$ ipython --no-banner

In [1]: import numpy as np

In [2]: np.set_printoptions(precision=2, suppress=True, linewidth=120, sign=" ")

In [3]: Y = np.array([[1, 1, -2, -2, 0, 0, 1],
   ...:     [-2, 1, 0, 1, 2, 1, 1],
   ...:     [-1, -1, -1, 1, 2, 2, 0]])

In [4]: m1 = Y.T @ Y

In [5]: m1
Out[5]: 
array([[ 6,  0, -1, -5, -6, -4, -1],
       [ 0,  3, -1, -2,  0, -1,  2],
       [-1, -1,  5,  3, -2, -2, -2],
       [-5, -2,  3,  6,  4,  3, -1],
       [-6,  0, -2,  4,  8,  6,  2],
       [-4, -1, -2,  3,  6,  5,  1],
       [-1,  2, -2, -1,  2,  1,  2]])

In [6]: # equal to its transpose

In [7]: Y = m1 / np.linalg.norm(m1, axis=1, keepdims=True)

In [8]: G = Y @ Y.T

In [9]: print(np.linalg.norm(Y, axis=1))
[ 1.  1.  1.  1.  1.  1.  1.]

In [10]: (G - 2 * np.eye(7)).round(6).argmax(axis=1)
Out[10]: array([ 1,  6,  3,  4,  5,  4,  1])

In [11]: u = np.array([0, 2])

In [12]: np.array([np.convolve(row, u, "same") for row in m1])
Out[12]: 
array([[  0,  12,   0,  -2, -10, -12,  -8],
       [  0,   0,   6,  -2,  -4,   0,  -2],
       [  0,  -2,  -2,  10,   6,  -4,  -4],
       [  0, -10,  -4,   6,  12,   8,   6],
       [  0, -12,   0,  -4,   8,  16,  12],
       [  0,  -8,  -2,  -4,   6,  12,  10],
       [  0,  -2,   4,  -4,  -2,   4,   2]])

In [13]: np.polyval(u, m1[1])
Out[13]: array([ 2,  2,  2,  2,  2,  2,  2])

In [14]: np.cross(m1[1, :3], m1[5, :3])
Out[14]: array([-7,  4, 12])

In [15]: np.allclose(m1 @ m1.T, m1.T @ m1)
Out[15]: True

In [16]: np.allclose(m1, m1.T)
Out[16]: True

In [17]: round(np.abs(np.linalg.eigvals(m1)).max(), 2)
Out[17]: np.float64(20.82)

In [18]: print(np.linalg.matrix_power(m1, 4))
[[ 48523   6097   1756 -40542 -56440 -42298  -7981]
 [  6097   1795  -1772  -6330  -5992  -4558    233]
 [  1756  -1772   4912   1256  -4832  -3656  -3012]
 [-40542  -6330   1256  35468  45616  34212   5074]
 [-56440  -5992  -4832  45616  67264  50448  10824]
 [-42298  -4558  -3656  34212  50448  37868   8086]
 [ -7981    233  -3012   5074  10824   8086   2907]]

In [19]: np.round(np.linalg.det(m1), 2)
Out[19]: np.float64(0.0)

In [20]: r = np.linalg.matrix_rank(m1)

In [21]: r
Out[21]: np.int64(3)

In [22]: ns = np.linalg.svd(m1)[2][r:].T

In [23]: [int(np.linalg.matrix_rank(m1[:i])) for i in range(1, len(m1) + 1)]
Out[23]: [1, 2, 3, 3, 3, 3, 3]

In [24]: np.linalg.matrix_rank(m1.T @ m1), np.linalg.matrix_rank(m1 @ m1.T)
Out[24]: (np.int64(3), np.int64(3))

In [25]: [int(np.linalg.matrix_rank(m1[:, :j + 1])) for j in range(7)]
Out[25]: [1, 2, 3, 3, 3, 3, 3]

In [26]: np.allclose(m1 @ ns, 0)
Out[26]: True

In [27]: print(np.abs(np.diag(np.linalg.qr(m1)[1])) > 1e-9)
[ True  True  True False False False False]

In [28]: print(round(np.trace(np.linalg.pinv(m1) @ m1), 2))
3.0

In [29]: np.unique(m1.round(6), axis=0).shape
Out[29]: (7, 7)

In [30]: A = np.array([[1, -3, 2, 2, 2, -1, 3, -1, -3, 2, 2],
    ...:     [-1, -3, 2, 2, 3, -1, 1, 2, 1, -3, 2],
    ...:     [0, 3, -3, -3, 0, 3, 1, 0, 3, -3, 0],
    ...:     [1, -3, 3, -1, 3, 3, 1, 2, 1, 3, -1],
    ...:     [0, -3, 2, 3, -2, 2, 3, -3, 2, -1, -3]])

In [31]: A
Out[31]: 
array([[ 1, -3,  2,  2,  2, -1,  3, -1, -3,  2,  2],
       [-1, -3,  2,  2,  3, -1,  1,  2,  1, -3,  2],
       [ 0,  3, -3, -3,  0,  3,  1,  0,  3, -3,  0],
       [ 1, -3,  3, -1,  3,  3,  1,  2,  1,  3, -1],
       [ 0, -3,  2,  3, -2,  2,  3, -3,  2, -1, -3]])

In [32]: A.shape
Out[32]: (5, 11)

In [33]: A.sum(axis=1)
Out[33]: array([  6,   5,   1,  12,   0])

In [34]: np.count_nonzero(A)
Out[34]: np.int64(50)

In [35]: print(np.abs(A).max())
3

In [36]: np.zeros(5, 11)
Traceback (most recent call last):
  Cell In[36], line 1
    np.zeros(5, 11)
TypeError: Cannot interpret '11' as a data type


In [37]: np.diff(A, axis=0)
Out[37]: 
array([[-2,  0,  0,  0,  1,  0, -2,  3,  4, -5,  0],
       [ 1,  6, -5, -5, -3,  4,  0, -2,  2,  0, -2],
       [ 1, -6,  6,  2,  3,  0,  0,  2, -2,  6, -1],
       [-1,  0, -1,  4, -5, -1,  2, -5,  1, -4, -2]])

In [38]: A.mean(axis=0)
Out[38]: array([ 0.2, -1.8,  1.2,  0.6,  1.2,  1.2,  1.8,  0. ,  0.8, -0.4,  0. ])

In [39]: print(np.round(np.linalg.norm(A), 2))
16.37
